>>> import numpy as np
>>> import numpy.linalg as la
>>> np.set_printoptions(precision=2, suppress=True, linewidth=100)
>>> rd = lambda a: np.round(a, 2) + 0
>>> J = np.load("w.npy")
>>> J
array([[-5.,  0.,  2.],
       [ 0.,  2.,  3.],
       [ 0.,  0.,  0.]])
>>> rd(J @ la.pinv(J) @ J)
array([[-5.,  0.,  2.],
       [ 0.,  2.,  3.],
       [ 0.,  0.,  0.]])
>>> np.unique(J.round(6), axis=0).shape
(3, 3)
>>> np.allclose(J[:-1].T @ la.lstsq(J[:-1].T, J[-1])[0], J[-1])
True
>>> np.abs(np.diag(la.qr(J)[1])) > 1e-9
array([ True,  True, False])
>>> np.argsort(-la.norm(J, axis=0).round(6), kind="stable")[:3]
array([0, 2, 1])
>>> la.cond(J) > 100
np.True_
>>> [round(float(x), 2) for x in la.svd(J, compute_uv=False)[:3]]
[5.57, 3.32, 0.0]
>>> E = np.load("x.npy")
>>> E
array([[ 1.,  0.,  0., -1.],
       [12.,  7., -7., -5.],
       [ 0.,  0.,  0.,  0.],
       [ 0.,  0.,  0.,  0.]])
>>> # rows 2 and 3 are equal
>>> left, sig, VT = la.svd(J)
>>> evecs = VT[:(sig > 1e-8).sum()]
>>> rng = np.random.default_rng(88)
>>> x0 = J[2] + -2 * J[1] + rng.integers(2) * np.eye(3)[1]
>>> x0
array([ 0., -3., -6.])
>>> rd(evecs.T @ evecs)
array([[ 0.95,  0.18, -0.12],
       [ 0.18,  0.34,  0.44],
       [-0.12,  0.44,  0.71]])
>>> rd(np.diag(evecs.T @ evecs))
array([0.95, 0.34, 0.71])
>>> rd(la.norm(x0 - evecs.T @ evecs @ x0))
np.float64(0.81)
>>> E.mean(axis=0)
array([ 3.25,  1.75, -1.75, -1.5 ])
>>> np.count_nonzero(E)
np.int64(6)
>>> E.sum(axis=1)
array([0., 7., 0., 0.])
>>> E.shape
(4, 4)
>>> E.sum(axis=0)
array([13.,  7., -7., -6.])
>>> M = np.loadtxt("mat.csv", delimiter=",")
>>> M
array([[ 0., -3.,  0., -3.,  0., -3.],
       [ 3., -1.,  3., -1.,  3., -1.],
       [-1.,  3., -1.,  3., -1.,  3.],
       [ 0., -3.,  0., -3.,  0., -3.],
       [ 3., -1.,  3., -1.,  3., -1.],
       [-1.,  3., -1.,  3., -1.,  3.]])
>>> # rank 2
>>> left, sig, VT = la.svd(M)
>>> evecs = VT[:(sig > 1e-8).sum()]
>>> x0 = M[3] + -3 * M[1] + rng.integers(2) * np.eye(6)[4]
>>> x0
array([-9.,  0., -9.,  0., -9.,  0.])
>>> rd(evecs.T @ evecs)
array([[0.33, 0.  , 0.33, 0.  , 0.33, 0.  ],
       [0.  , 0.33, 0.  , 0.33, 0.  , 0.33],
       [0.33, 0.  , 0.33, 0.  , 0.33, 0.  ],
       [0.  , 0.33, 0.  , 0.33, 0.  , 0.33],
       [0.33, 0.  , 0.33, 0.  , 0.33, 0.  ],
       [0.  , 0.33, 0.  , 0.33, 0.  , 0.33]])
>>> np.allclose(evecs.T @ evecs @ x0, x0)
True
>>> la.matrix_rank(np.vstack([M, x0]))
np.int64(2)
>>> W1 = np.array([[-1, -3], [2, 3], [0, -2], [-3, -1], [-2, -2], [-1, 3]])
>>> c = np.array([1, 5])
>>> H = np.maximum(M @ W1 + c, 0)
>>> rd((H > 0).mean(axis=0))
array([0.33, 0.33])
>>> la.matrix_rank(H)
np.int64(2)
>>> H
array([[ 7.,  0.],
       [ 0.,  0.],
       [ 0., 27.],
       [ 7.,  0.],
       [ 0.,  0.],
       [ 0., 27.]])
>>> cent = np.array([[1, -3], [-3, -1]])
>>> W1 @ cent
array([[  8,   6],
       [ -7,  -9],
       [  6,   2],
       [  0,  10],
       [  4,   8],
       [-10,   0]])
>>> H @ cent
array([[  7., -21.],
       [  0.,   0.],
       [-81., -27.],
       [  7., -21.],
       [  0.,   0.],
       [-81., -27.]])
>>> rank = la.matrix_rank(M)
>>> rank
np.int64(2)
>>> N = la.svd(M)[2][rank:].T
>>> [int(la.matrix_rank(np.delete(M, i, axis=0))) for i in range(6)]
[2, 2, 2, 2, 2, 2]
>>> rd(M @ N)
array([[0., 0., 0., 0.],
       [0., 0., 0., 0.],
       [0., 0., 0., 0.],
       [0., 0., 0., 0.],
       [0., 0., 0., 0.],
       [0., 0., 0., 0.]])
>>> rd(N @ N.T)
array([[ 0.67,  0.  , -0.33,  0.  , -0.33,  0.  ],
       [ 0.  ,  0.67,  0.  , -0.33,  0.  , -0.33],
       [-0.33,  0.  ,  0.67,  0.  , -0.33,  0.  ],
       [ 0.  , -0.33,  0.  ,  0.67,  0.  , -0.33],
       [-0.33,  0.  , -0.33,  0.  ,  0.67,  0.  ],
       [ 0.  , -0.33,  0.  , -0.33,  0.  ,  0.67]])
>>> [int(la.matrix_rank(M[:i])) for i in range(1, len(M) + 1)]
[1, 2, 2, 2, 2, 2]
>>> N.shape
(6, 4)
>>> [int(la.matrix_rank(M[:, :j + 1])) for j in range(6)]
[1, 2, 2, 2, 2, 2]
>>> la.matrix_rank(M.T @ M), la.matrix_rank(M @ M.T)
(np.int64(2), np.int64(2))
